>>> import numpy as np
>>> np.set_printoptions(precision=1, suppress=True, linewidth=160, legacy="1.25")
>>> tidy = lambda a: np.round(a, 1) + 0
>>> J = np.array([[-2.2, -2.2, -3.8],
...     [-0.2, 2.2, 0.1],
...     [-1.8, -1.4, -5.0],
...     [-1.0, -1.4, -7.0],
...     [-1.3, 0.5, -2.9],
...     [-0.1, 2.2, 0.0],
...     [-0.8, 2.0, -1.1],
...     [1.3, 3.2, 1.6],
...     [-3.0, 2.2, -2.6],
...     [-1.7, -3.1, -5.5],
...     [-1.1, 0.2, -2.3],
...     [-0.8, 0.0, -3.7],
...     [0.5, 1.3, 1.7],
...     [0.3, -0.1, -3.6],
...     [-3.1, 0.0, -4.9],
...     [-3.5, -1.4, -6.3],
...     [1.7, 0.9, -1.0],
...     [-2.3, 1.4, -5.7],
...     [-2.3, 1.0, -2.4],
...     [-0.9, 1.3, -2.8]])
>>> Ac = (J - J.mean(axis=0)) / J.std(axis=0)
>>> print(tidy(Ac.std(axis=0)))
[1. 1. 1.]
>>> b = np.linalg.lstsq(np.delete(Ac, 1, axis=1), Ac[:, 1])[0]
>>> print(tidy(b))
[-0.2  0.9]
>>> cov = np.cov(J, rowvar=False)
>>> print(tidy(np.corrcoef(J[:, 1], J[:, 0])[0, 1]))
0.4
>>> print(tidy(np.linalg.eigvalsh(cov)[::-1]))
[9.1 1.4 0.6]
>>> print(np.argsort(-J.std(axis=0).round(6), kind="stable"))
[2 1 0]
>>> print(tidy(cov))
[[2.  1.  2.4]
 [1.  2.8 3.1]
 [2.4 3.1 6.3]]
>>> labels = J[:, 2] > np.median(J[:, 2])
>>> f = J[labels].mean(axis=0) - J[~labels].mean(axis=0)
>>> print(np.argsort(-np.abs(f).round(6), kind="stable"))
[2 1 0]
>>> print(labels.astype(int))
[0 1 0 0 0 1 1 1 1 0 1 0 1 0 0 0 1 0 1 1]
>>> M = np.array([[1, -2, 4], [1, -1, 1], [1, 0, 0]])
>>> q = M.astype(float).copy()
>>> for j in range(3):
...     q[:, j] -= q[:, :j] @ (q[:, :j].T @ q[:, j])
...     q[:, j] /= np.linalg.norm(q[:, j])
... 
>>> print(tidy(q))
[[ 0.6 -0.7  0.4]
 [ 0.6  0.  -0.8]
 [ 0.6  0.7  0.4]]
>>> print(tidy(q.T @ M))
[[ 1.7 -1.7  2.9]
 [ 0.   1.4 -2.8]
 [ 0.   0.   0.8]]
>>> vec = np.array([1, 3, -4])
>>> y = M @ vec
>>> b, lr = np.zeros(3), 1 / np.linalg.norm(M, 2) ** 2
>>> for i in range(10):
...     b -= lr * M.T @ (M @ b - y)
...     if i % 2 == 0: print(i, round(np.linalg.norm(M @ b - y), 1))
... 
0 2.4
2 2.1
4 1.9
6 1.7
8 1.5
>>> print(tidy(b))
[-0.3  2.  -4.1]
>>> B = M / np.linalg.norm(M, axis=1, keepdims=True)
>>> cov = B @ B.T
>>> print((np.abs(cov) > 0.9).astype(int))
[[1 0 0]
 [0 1 0]
 [0 0 1]]
>>> print(tidy(cov[0]))
[1.  0.9 0.2]
>>> print(np.argwhere(np.triu(np.abs(cov) > 0.95, 1)))
[]
>>> print(tidy(np.linalg.det(M.T)))
2.0
>>> print(np.einsum("ij,ji->", M, M))
6
>>> print(tidy(np.linalg.det(2 * M)), tidy(np.linalg.det(M)))
16.0 2.0
>>> print(tidy(np.poly(M)))
[ 1.  0. -3. -2.]
>>> print(tidy(np.linalg.eigvals(M)))
[ 2. -1. -1.]
>>> feats = np.load("x.npy")
>>> print(feats)
[[0 1]
 [1 0]]
>>> # columns are unit length and at right angles
>>> w1 = np.array([[2, 2, 2], [2, 0, 1]])
>>> b = np.array([-7, 9, 2])
>>> hid = np.maximum(feats @ w1 + b, 0)
>>> print((hid > 0).astype(int))
[[0 1 1]
 [0 1 1]]
>>> print((hid > 0).mean(axis=0))
[0. 1. 1.]
>>> cent = np.array([[0, 2, 3], [1, 3, 1], [0, 0, 0]])
>>> print((hid @ cent).round(6).argmax(axis=1))
[1 1]
>>> print(hid @ cent)
[[ 9 27  9]
 [11 33 11]]
>>> vec = np.array([0, 1])
>>> print([p for p in range(1, 25) if np.allclose(np.linalg.matrix_power(feats, p), np.eye(2))])
[2, 4, 6, 8, 10, 12, 14, 16, 18, 20, 22, 24]
>>> print(tidy(np.abs(np.linalg.eigvals(feats))))
[1. 1.]
>>> print(2 - np.linalg.matrix_rank(feats - np.eye(2), tol=1e-8))
1
>>> print(feats.T @ (feats @ vec))
[0 1]
>>> print(feats.sum(axis=0))
[1 1]
>>> print(feats @ feats)
[[1 0]
 [0 1]]
>>> low = np.diag(feats.sum(axis=1)) - feats
>>> print((np.linalg.eigvalsh(low) < 1e-8).sum())
1
>>> print(low)
[[ 1 -1]
 [-1  1]]
>>> print(low @ np.ones(2))
[0. 0.]
>>> print(round(np.linalg.det(low[1:, 1:])))
1
>>> m1 = np.load("test3.npy")
>>> print(tidy(m1))
[[0.1 0.1 0.2 0.1]
 [0.1 0.1 0.2 0.1]
 [0.2 0.2 0.8 0.2]
 [0.1 0.1 0.2 0.1]]
>>> print(tidy(m1.sum(axis=1)))
[0.5 0.5 1.5 0.5]
>>> print(np.linalg.matrix_rank(m1))
1
>>> print(tidy(np.diff(m1, axis=0)))
[[ 0.   0.   0.   0. ]
 [ 0.2  0.2  0.5  0.2]
 [-0.2 -0.2 -0.5 -0.2]]
>>> X = np.array([[0, 0, 1, 0], [1, 0, 0, 0], [0, 0, 0, 1], [0, 1, 0, 0]])
>>> # keeps lengths
>>> print(X @ X)
[[0 0 0 1]
 [0 0 1 0]
 [0 1 0 0]
 [1 0 0 0]]
>>> print(tidy(np.abs(np.linalg.eigvals(X)).max()))
1.0
